% python3 -q
>>> import numpy as np
>>> import numpy.linalg as la
>>> np.set_printoptions(precision=2, suppress=True, linewidth=100, floatmode="fixed")
>>> def rd(a):
...     return np.round(a, 2) + 0
... 
>>> rng = np.random.default_rng(33)
>>> m1 = rng.normal(size=(11, 11))
>>> m1 = 20 * m1 / la.norm(m1, axis=1, keepdims=True)
>>> rd(m1)
array([[  2.61,  -3.69,   3.86,   0.28, -10.31,   6.57,  -0.64,   4.07,  12.05,   1.76,  -7.05],
       [ -5.30,   7.91, -11.33,   2.05,   2.92,  -8.94,   1.32,   4.33,  -6.01,  -3.74,   4.23],
       [ -7.29,  -4.94,   5.35,   0.48,  -7.94,   0.06,  10.89,  -8.49,   4.58,   4.26,  -0.99],
       [  4.05,  -4.51,  10.34,  11.51,  -5.89,  -1.43,   0.88,  -4.19,   2.36,  -6.94,   3.86],
       [ -2.31,  -0.37,   3.61,   7.11,  -7.55,   6.06,   6.74,  -0.88,  11.80,  -5.87,  -4.18],
       [  2.18,  -3.89,   7.96,   1.13,   9.83,  -6.02,  -5.43,   7.63,  -5.99,   6.15,  -4.61],
       [  2.38,  10.48,  -0.53, -10.31,  -4.38,  10.24,   1.75,   6.37,   0.79,   2.60,  -1.68],
       [ -5.68,   3.07,   1.05, -11.10,   0.05,   5.47,  10.86,  -7.58,   0.65,   3.15,   4.27],
       [ -6.07,   4.50,  -3.62,  -0.36,  -4.63,   2.72,  -3.37,   2.68,  -0.71,   8.04,  14.74],
       [ -0.60,  -5.89,  -1.83,  -4.28, -13.36,   0.23,  -3.93,   7.30,  -1.01,   7.50,   6.22],
       [ -4.56,  -3.01,  -4.82,  -4.17,   7.57,  -4.78,  -3.87,  -7.42,  12.88,  -3.34,  -1.46]])
>>> z = rng.permutation(11)
>>> Y = m1[:, z] * rng.choice([-1, 1], 11)
>>> rd(Y)
array([[ -2.61,   1.76,  -0.64,   7.05, -10.31,  -4.07,  -6.57,   3.69,   3.86,  12.05,  -0.28],
       [  5.30,  -3.74,   1.32,  -4.23,   2.92,  -4.33,   8.94,  -7.91, -11.33,  -6.01,  -2.05],
       [  7.29,   4.26,  10.89,   0.99,  -7.94,   8.49,  -0.06,   4.94,   5.35,   4.58,  -0.48],
       [ -4.05,  -6.94,   0.88,  -3.86,  -5.89,   4.19,   1.43,   4.51,  10.34,   2.36, -11.51],
       [  2.31,  -5.87,   6.74,   4.18,  -7.55,   0.88,  -6.06,   0.37,   3.61,  11.80,  -7.11],
       [ -2.18,   6.15,  -5.43,   4.61,   9.83,  -7.63,   6.02,   3.89,   7.96,  -5.99,  -1.13],
       [ -2.38,   2.60,   1.75,   1.68,  -4.38,  -6.37, -10.24, -10.48,  -0.53,   0.79,  10.31],
       [  5.68,   3.15,  10.86,  -4.27,   0.05,   7.58,  -5.47,  -3.07,   1.05,   0.65,  11.10],
       [  6.07,   8.04,  -3.37, -14.74,  -4.63,  -2.68,  -2.72,  -4.50,  -3.62,  -0.71,   0.36],
       [  0.60,   7.50,  -3.93,  -6.22, -13.36,  -7.30,  -0.23,   5.89,  -1.83,  -1.01,   4.28],
       [  4.56,  -3.34,  -3.87,   1.46,   7.57,   7.42,   4.78,   3.01,  -4.82,  12.88,   4.17]])
>>> left, _, Vh = la.svd(m1.T @ Y)
>>> rd(left @ Vh)
array([[-1.00,  0.00,  0.00,  0.00,  0.00,  0.00,  0.00,  0.00,  0.00,  0.00,  0.00],
       [ 0.00,  0.00,  0.00,  0.00,  0.00,  0.00,  0.00, -1.00,  0.00,  0.00,  0.00],
       [ 0.00,  0.00,  0.00,  0.00,  0.00,  0.00,  0.00,  0.00,  1.00,  0.00,  0.00],
       [ 0.00,  0.00,  0.00,  0.00,  0.00,  0.00,  0.00,  0.00,  0.00,  0.00, -1.00],
       [ 0.00,  0.00,  0.00,  0.00,  1.00,  0.00,  0.00,  0.00,  0.00,  0.00,  0.00],
       [ 0.00,  0.00,  0.00,  0.00,  0.00,  0.00, -1.00,  0.00,  0.00,  0.00,  0.00],
       [ 0.00,  0.00,  1.00,  0.00,  0.00,  0.00,  0.00,  0.00,  0.00,  0.00,  0.00],
       [ 0.00,  0.00,  0.00,  0.00,  0.00, -1.00,  0.00,  0.00,  0.00,  0.00,  0.00],
       [ 0.00,  0.00,  0.00,  0.00,  0.00,  0.00,  0.00,  0.00,  0.00,  1.00,  0.00],
       [ 0.00,  1.00,  0.00,  0.00,  0.00,  0.00,  0.00,  0.00,  0.00,  0.00,  0.00],
       [ 0.00,  0.00,  0.00, -1.00,  0.00,  0.00,  0.00,  0.00,  0.00,  0.00,  0.00]])
>>> rd(la.lstsq(m1, Y)[0])
array([[-1.00,  0.00,  0.00,  0.00,  0.00,  0.00,  0.00,  0.00,  0.00,  0.00,  0.00],
       [ 0.00,  0.00,  0.00,  0.00,  0.00,  0.00,  0.00, -1.00,  0.00,  0.00,  0.00],
       [ 0.00,  0.00,  0.00,  0.00,  0.00,  0.00,  0.00,  0.00,  1.00,  0.00,  0.00],
       [ 0.00,  0.00,  0.00,  0.00,  0.00,  0.00,  0.00,  0.00,  0.00,  0.00, -1.00],
       [ 0.00,  0.00,  0.00,  0.00,  1.00,  0.00,  0.00,  0.00,  0.00,  0.00,  0.00],
       [ 0.00,  0.00,  0.00,  0.00,  0.00,  0.00, -1.00,  0.00,  0.00,  0.00,  0.00],
       [ 0.00,  0.00,  1.00,  0.00,  0.00,  0.00,  0.00,  0.00,  0.00,  0.00,  0.00],
       [ 0.00,  0.00,  0.00,  0.00,  0.00, -1.00,  0.00,  0.00,  0.00,  0.00,  0.00],
       [ 0.00,  0.00,  0.00,  0.00,  0.00,  0.00,  0.00,  0.00,  0.00,  1.00,  0.00],
       [ 0.00,  1.00,  0.00,  0.00,  0.00,  0.00,  0.00,  0.00,  0.00,  0.00,  0.00],
       [ 0.00,  0.00,  0.00, -1.00,  0.00,  0.00,  0.00,  0.00,  0.00,  0.00,  0.00]])
>>> rd(la.norm(Y))
np.float64(66.33)
>>> rd(Y.sum(axis=0))
array([ 20.57,  13.57,  15.20, -13.34, -33.68,  -3.81, -10.18,   0.35,  10.04,  31.40,   7.66])
>>> np.count_nonzero(Y)
np.int64(121)
>>> rd(Y.sum(axis=1))
array([  3.94, -21.11,  38.28,  -8.55,   3.33,  16.09, -17.25,  27.31, -22.49, -15.60,  33.82])
>>> Y.shape
(11, 11)
>>> np.unravel_index(np.abs(Y).argmax(), Y.shape)
(np.int64(8), np.int64(3))
>>> la.matrix_rank(Y)
np.int64(11)
>>> Q, vecs = la.qr(m1[:, :5])[0], la.qr(m1[:, 5:])[0]
>>> s = la.svd(Q.T @ vecs, compute_uv=False)
>>> rd(np.degrees(np.arccos(s.clip(0, 1))))
array([ 4.87, 17.54, 32.29, 59.10, 70.50])
>>> (s > 0.9).sum()
np.int64(2)
>>> rd(la.norm(Q @ Q.T - vecs @ vecs.T, 2))
np.float64(1.0)
>>> rd(s)
array([1.00, 0.95, 0.85, 0.51, 0.33])
